In [1]: import numpy as np

In [2]: import numpy.linalg as la

In [3]: np.set_printoptions(precision=2, suppress=True, linewidth=140)

In [4]: def rd(a):
   ...:     return np.round(a, 2) + 0
   ...: 

In [5]: feats = np.load("arr.npy")

In [6]: print(feats)
[[5. 1. 1. 1.]
 [1. 5. 1. 1.]
 [1. 1. 5. 1.]
 [1. 1. 1. 5.]]

In [7]: # equal to its transpose

In [8]: vals, vecs = la.eig(feats)

In [9]: print(rd(np.sort(la.eigvals(feats.T))))
[4. 4. 4. 8.]

In [10]: print(rd(np.prod(vals)))
512.0

In [11]: print(rd(vals))
[4. 8. 4. 4.]

In [12]: print(rd(np.sort(la.eigvals(la.inv(feats)))))
[0.12 0.25 0.25 0.25]

In [13]: print(rd(np.sort(la.eigvals(feats @ feats))))
[16. 16. 16. 64.]

In [14]: print(np.trace(feats))
20.0

In [15]: print(feats @ feats)
[[28. 12. 12. 12.]
 [12. 28. 12. 12.]
 [12. 12. 28. 12.]
 [12. 12. 12. 28.]]

In [16]: print(rd(la.det(2 * feats)), rd(la.det(feats)))
8192.0 512.0

In [17]: print(np.einsum("ii->", feats))
20.0

In [18]: print(np.kron(np.eye(2, dtype=int), feats))
[[5. 1. 1. 1. 0. 0. 0. 0.]
 [1. 5. 1. 1. 0. 0. 0. 0.]
 [1. 1. 5. 1. 0. 0. 0. 0.]
 [1. 1. 1. 5. 0. 0. 0. 0.]
 [0. 0. 0. 0. 5. 1. 1. 1.]
 [0. 0. 0. 0. 1. 5. 1. 1.]
 [0. 0. 0. 0. 1. 1. 5. 1.]
 [0. 0. 0. 0. 1. 1. 1. 5.]]

In [19]: print(la.norm(feats, axis=1).argmax())
0

In [20]: print(rd(la.norm(feats, 2)))
8.0

In [21]: print(rd(la.norm(feats, 1)), rd(la.norm(feats, np.inf)))
8.0 8.0

In [22]: print(rd(la.norm(feats, axis=0)))
[5.29 5.29 5.29 5.29]

In [23]: out = np.array([[-4, 4], [3, -1], [-4, 5]])

In [24]: W0 = np.tile(out, (2, 3))

In [25]: print(W0)
[[-4  4 -4  4 -4  4]
 [ 3 -1  3 -1  3 -1]
 [-4  5 -4  5 -4  5]
 [-4  4 -4  4 -4  4]
 [ 3 -1  3 -1  3 -1]
 [-4  5 -4  5 -4  5]]

In [26]: print(rd(np.trace(la.pinv(W0) @ W0)))
2.0

In [27]: print(la.lstsq(W0[:-1].T, W0[-1])[2])
2

In [28]: print(np.unique(W0.round(6), axis=0).shape)
(3, 6)

In [29]: Uu, sig, VT = la.svd(W0)

In [30]: vecs = VT[:(sig > 1e-8).sum()]

In [31]: rng = np.random.default_rng(200999)

In [32]: x0 = W0[0] + 2 * W0[5] + rng.integers(2) * np.eye(6)[4]

In [33]: print(x0)
[-12.  14. -12.  14. -11.  14.]

In [34]: print(rd(np.diag(vecs.T @ vecs)))
[0.33 0.33 0.33 0.33 0.33 0.33]

In [35]: print(np.allclose(vecs.T @ vecs @ x0, x0))
False

In [36]: print(rd(la.norm(x0 - vecs.T @ vecs @ x0)))
0.82

In [37]: cov = W0.T @ W0

In [38]: print(cov)
[[ 82 -78  82 -78  82 -78]
 [-78  84 -78  84 -78  84]
 [ 82 -78  82 -78  82 -78]
 [-78  84 -78  84 -78  84]
 [ 82 -78  82 -78  82 -78]
 [-78  84 -78  84 -78  84]]

In [39]: print(np.diag(cov))
[82 84 82 84 82 84]

In [40]: print(rd(la.eigvalsh(cov)[::-1]))
[483.02  14.98   0.     0.     0.     0.  ]

In [41]: out = la.inv(feats)

In [42]: print(rd(out))
[[ 0.22 -0.03 -0.03 -0.03]
 [-0.03  0.22 -0.03 -0.03]
 [-0.03 -0.03  0.22 -0.03]
 [-0.03 -0.03 -0.03  0.22]]

In [43]: print((np.abs(out) > 1e-9).astype(int))
[[1 1 1 1]
 [1 1 1 1]
 [1 1 1 1]
 [1 1 1 1]]

In [44]: print(rd(la.det(feats) * out))
[[112. -16. -16. -16.]
 [-16. 112. -16. -16.]
 [-16. -16. 112. -16.]
 [-16. -16. -16. 112.]]

In [45]: vals, vecs = la.eig(out)

In [46]: print(rd(np.sort(la.eigvals(out @ out))))
[0.02 0.06 0.06 0.06]

In [47]: print(rd(out @ vecs[:, 0] - vals[0] * vecs[:, 0]))
[0. 0. 0. 0.]

In [48]: print(rd(np.sort(la.eigvals(la.inv(out)))))
[4. 4. 4. 8.]

In [49]: print(rd(np.sort(la.eigvals(out.T))))
[0.12 0.25 0.25 0.25]

In [50]: print(rd(np.prod(vals)))
0.0

In [51]: E = np.loadtxt("out18.csv", delimiter=",")

In [52]: print(rd(E))
[[ 1.87  0.13 -0.25 -0.01  0.55 -0.61  0.4   0.27 -0.14 -0.31 -0.22  0.35]
 [ 0.13  1.67  0.24 -0.13  0.81 -0.03  0.12 -0.11 -0.01  0.09 -0.65  0.42]
 [-0.25  0.24  1.48 -0.06 -0.22  0.61  0.43  0.33  0.1  -0.54  0.35  0.59]
 [-0.01 -0.13 -0.06  1.31  0.05 -0.43 -0.01  0.19  0.3   0.47  0.08 -0.28]
 [ 0.55  0.81 -0.22  0.05  1.28 -0.1  -0.14  0.1   0.28 -0.17 -0.09 -0.11]
 [-0.61 -0.03  0.61 -0.43 -0.1   0.94  0.45  0.07 -0.05 -0.47  0.13 -0.06]
 [ 0.4   0.12  0.43 -0.01 -0.14  0.45  1.18  0.02 -0.34  0.1   0.02  0.26]
 [ 0.27 -0.11  0.33  0.19  0.1   0.07  0.02  1.16  0.34  0.18 -0.02  0.01]
 [-0.14 -0.01  0.1   0.3   0.28 -0.05 -0.34  0.34  2.58 -0.37  0.1  -0.27]
 [-0.31  0.09 -0.54  0.47 -0.17 -0.47  0.1   0.18 -0.37  1.9   0.23 -0.02]
 [-0.22 -0.65  0.35  0.08 -0.09  0.13  0.02 -0.02  0.1   0.23  0.98  0.03]
 [ 0.35  0.42  0.59 -0.28 -0.11 -0.06  0.26  0.01 -0.27 -0.02  0.03  0.64]]

In [53]: out = E + rng.integers(-2, 3, (12, 9)) @ rng.integers(-2, 3, (9, 12))

In [54]: print(rd(out))
[[  3.87   9.13  -7.25  -2.01   9.55  -6.61  10.4    0.27 -12.14   2.69   7.78   0.35]
 [ -5.87  -1.33   2.24  -4.13  -6.19   1.97  -9.88  13.89   3.99   7.09   0.35  -5.58]
 [ 11.75   6.24   1.48  -2.06  -3.22   4.61  -0.57   5.33  -5.9   10.46   6.35  -1.41]
 [ -7.01   6.87  -2.06   1.31  -0.95  -4.43   1.99   6.19  -0.7    3.47   1.08  -3.28]
 [ 12.55   1.81   2.78  -4.95  -2.72   9.9  -12.14  -2.9   -5.72   4.83   9.91   1.89]
 [  5.39   6.97   3.61   5.57  -2.1    6.94   2.45 -13.93  -1.05  -6.47   1.13   3.94]
 [ -4.6    0.12  -3.57   5.99   1.86  -1.55   3.18  -4.98  -1.34  -1.9   -0.98  -2.74]
 [  6.27  -5.11  -2.67  -0.81   1.1   -4.93  -2.98  -4.84  -3.66   5.18  -7.02  -4.99]
 [ -5.14  -6.01  -6.9    8.3    5.28  -4.05   9.66   8.34   4.58   2.63  -1.9   -6.27]
 [ -9.31  -3.91   5.46  10.47  -0.17   9.53   0.1    1.18  -1.37   1.9    5.23 -11.02]
 [  1.78   2.35  -4.65  -0.92   5.91  -7.87   1.02 -16.02  -4.9   -4.77  -2.02   8.03]
 [  4.35   3.42   5.59  -7.28  -3.11  -4.06  -6.74 -14.99  -0.27  -6.02  -8.97   6.64]]

In [55]: print(rd(la.svd(out - E, compute_uv=False)))
[41.88 35.27 29.8  24.09 17.23 13.3  10.71  6.75  2.07  0.    0.    0.  ]

In [56]: print(np.abs(out - E).sum(axis=1))
[68. 66. 58. 37. 73. 58. 33. 51. 66. 57. 63. 69.]

In [57]: print(la.matrix_rank(out - E, tol=1e-8))
9

In [58]: print(rd(out - E))
[[  2.   9.  -7.  -2.   9.  -6.  10.   0. -12.   3.   8.   0.]
 [ -6.  -3.   2.  -4.  -7.   2. -10.  14.   4.   7.   1.  -6.]
 [ 12.   6.   0.  -2.  -3.   4.  -1.   5.  -6.  11.   6.  -2.]
 [ -7.   7.  -2.   0.  -1.  -4.   2.   6.  -1.   3.   1.  -3.]
 [ 12.   1.   3.  -5.  -4.  10. -12.  -3.  -6.   5.  10.   2.]
 [  6.   7.   3.   6.  -2.   6.   2. -14.  -1.  -6.   1.   4.]
 [ -5.   0.  -4.   6.   2.  -2.   2.  -5.  -1.  -2.  -1.  -3.]
 [  6.  -5.  -3.  -1.   1.  -5.  -3.  -6.  -4.   5.  -7.  -5.]
 [ -5.  -6.  -7.   8.   5.  -4.  10.   8.   2.   3.  -2.  -6.]
 [ -9.  -4.   6.  10.   0.  10.   0.   1.  -1.   0.   5. -11.]
 [  2.   3.  -5.  -1.   6.  -8.   1. -16.  -5.  -5.  -3.   8.]
 [  4.   3.   5.  -7.  -3.  -4.  -7. -15.   0.  -6.  -9.   6.]]
